In [1]: import numpy as np

In [2]: np.set_printoptions(precision=4, suppress=True, linewidth=200)

In [3]: arr = np.load("m.npy")

In [4]: arr
Out[4]: 
array([[ 6,  9, -1,  8,  6,  9,  8, -5,  4],
       [ 2, -6,  1,  7,  3, -2, -4, -9,  9],
       [ 0,  5, -8, -6,  4,  2,  4,  5,  2],
       [-6, -6, -7, -3, -9,  5, -9, -5,  0],
       [ 8,  1, -6,  1,  1,  2,  0,  3, -7],
       [-8, -4,  2, -5, -2, -3, -5,  8, -8],
       [-4,  4, -9, -9,  3,  9,  8,  5,  2],
       [-4, -5, -1,  3, -3,  0, -6, -6, -4],
       [ 1,  7,  4,  0, -3,  4, -3,  7, -3]])

In [5]: q, r_ = np.linalg.qr(arr)

In [6]: q.shape, r_.shape
Out[6]: ((9, 9), (9, 9))

In [7]: np.abs(np.diag(r_))
Out[7]: array([15.3948, 14.6555, 15.6288,  9.6462,  9.8708,  5.2027,  5.8824,  5.0433,  2.5879])

In [8]: np.allclose(r_.T @ r_, arr.T @ arr)
Out[8]: True

In [9]: def softmax(z):
   ...:     e = np.exp(z - z.max(axis=-1, keepdims=True))
   ...:     return e / e.sum(axis=-1, keepdims=True)
   ...: 

In [10]: np.round(softmax(10 * arr[8]), 4) + 0
Out[10]: array([0. , 0.5, 0. , 0. , 0. , 0. , 0. , 0.5, 0. ])

In [11]: softmax(arr).sum(axis=1)
Out[11]: array([1., 1., 1., 1., 1., 1., 1., 1., 1.])

In [12]: np.round(softmax(arr[8]), 4) + 0
Out[12]: array([0.0012, 0.4755, 0.0237, 0.0004, 0.    , 0.0237, 0.    , 0.4755, 0.    ])

In [13]: att = arr @ arr.T / np.sqrt(9)

In [14]: np.round(softmax(att)[8] @ arr, 4) + 0
Out[14]: array([ 1.,  7.,  4.,  0., -3.,  4., -3.,  7., -3.])

In [15]: np.round(softmax(att + np.triu(np.full(att.shape, -np.inf), 1)), 4) + 0
Out[15]: 
array([[1.    , 0.    , 0.    , 0.    , 0.    , 0.    , 0.    , 0.    , 0.    ],
       [0.    , 1.    , 0.    , 0.    , 0.    , 0.    , 0.    , 0.    , 0.    ],
       [0.    , 0.    , 1.    , 0.    , 0.    , 0.    , 0.    , 0.    , 0.    ],
       [0.    , 0.    , 0.    , 1.    , 0.    , 0.    , 0.    , 0.    , 0.    ],
       [0.    , 0.    , 0.    , 0.    , 1.    , 0.    , 0.    , 0.    , 0.    ],
       [0.    , 0.    , 0.    , 0.    , 0.    , 1.    , 0.    , 0.    , 0.    ],
       [0.    , 0.    , 0.    , 0.    , 0.    , 0.    , 1.    , 0.    , 0.    ],
       [0.    , 0.    , 0.    , 0.9933, 0.    , 0.    , 0.    , 0.0067, 0.    ],
       [0.    , 0.    , 0.    , 0.    , 0.    , 0.    , 0.    , 0.    , 1.    ]])

In [16]: x0 = np.array([3, 5, 1, 1, 1, 1, 3, 3, 4])

In [17]: target = arr @ x0

In [18]: c, lr = np.zeros(9), 1 / np.linalg.norm(arr, 2) ** 2

In [19]: for i in range(150):
    ...:     c -= lr * arr.T @ (arr @ c - target)
    ...:     if i % 50 == 0: print(i, round(np.linalg.norm(arr @ c - target), 4))
    ...: 
0 41.3946
50 1.0407
100 0.6329

In [20]: c
Out[20]: array([3.2971, 5.131 , 1.4296, 0.1572, 1.5307, 1.2318, 2.5993, 2.4326, 3.7663])

In [21]: E = np.load("mat.npy")

In [22]: E
Out[22]: 
array([[ 3.,  0.,  3.,  3.],
       [ 1.,  4.,  9., -6.],
       [ 5.,  7.,  3.,  0.],
       [ 0.,  0.,  0.,  8.]])

In [23]: q, evecs = np.linalg.qr(E[:, :1])[0], np.linalg.qr(E[:, 1:])[0]

In [24]: sig = np.linalg.svd(q.T @ evecs, compute_uv=False)

In [25]: sig
Out[25]: array([0.8722])

In [26]: (sig > 0.9).sum()
Out[26]: np.int64(0)

In [27]: round(np.linalg.norm(q @ q.T - evecs @ evecs.T, 2), 4)
Out[27]: np.float64(1.0)

In [28]: np.degrees(np.arccos(sig.clip(0, 1)))
Out[28]: array([29.2838])

In [29]: u = np.array([0, 0, 0])

In [30]: np.polyval(u, E[0])
Out[30]: array([0., 0., 0., 0.])

In [31]: np.array([np.convolve(row, u, "same") for row in E])
Out[31]: 
array([[0., 0., 0., 0.],
       [0., 0., 0., 0.],
       [0., 0., 0., 0.],
       [0., 0., 0., 0.]])

In [32]: np.correlate(E[0], E[2], "full")
Out[32]: array([ 0.,  9., 21., 24., 30., 36., 15.])

In [33]: F = np.loadtxt("a.csv", delimiter=",")

In [34]: F
Out[34]: 
array([[ 1.,  0.,  0.,  0.,  0.,  0.,  0.],
       [ 0.,  1.,  0.,  0.,  0.,  0.,  0.],
       [-5., -5.,  1.,  0.,  0.,  0.,  0.],
       [ 5.,  3., -5.,  1.,  0.,  0.,  0.],
       [ 2., -1.,  0., -5.,  1.,  0.,  0.],
       [-1., -4.,  0., -2., -4.,  1.,  0.],
       [ 5., -1., -1., -4., -3.,  2.,  1.]])

In [35]: round(np.linalg.norm(F, 2), 4)
Out[35]: np.float64(11.1436)

In [36]: round(np.linalg.norm(F, 1), 4), round(np.linalg.norm(F, np.inf), 4)
Out[36]: (np.float64(19.0), np.float64(17.0))

In [37]: np.linalg.norm(F, axis=1)
Out[37]: array([1.    , 1.    , 7.1414, 7.746 , 5.5678, 6.1644, 7.5498])

In [38]: round(np.linalg.norm(F[1], 1), 4), np.round(np.linalg.norm(F[1], np.inf), 4)
Out[38]: (np.float64(1.0), np.float64(1.0))

In [39]: round(float(np.linalg.norm(F, "nuc")), 4)
Out[39]: 29.682

In [40]: np.linalg.cond(F) > 100
Out[40]: np.True_

In [41]: [round(float(x), 4) for x in np.linalg.svd(F, compute_uv=False)[:3]]
Out[41]: [11.1436, 9.0578, 4.6889]

In [42]: np.argsort(-np.linalg.norm(F, axis=0).round(6), kind="stable")[:3]
Out[42]: array([0, 1, 3])
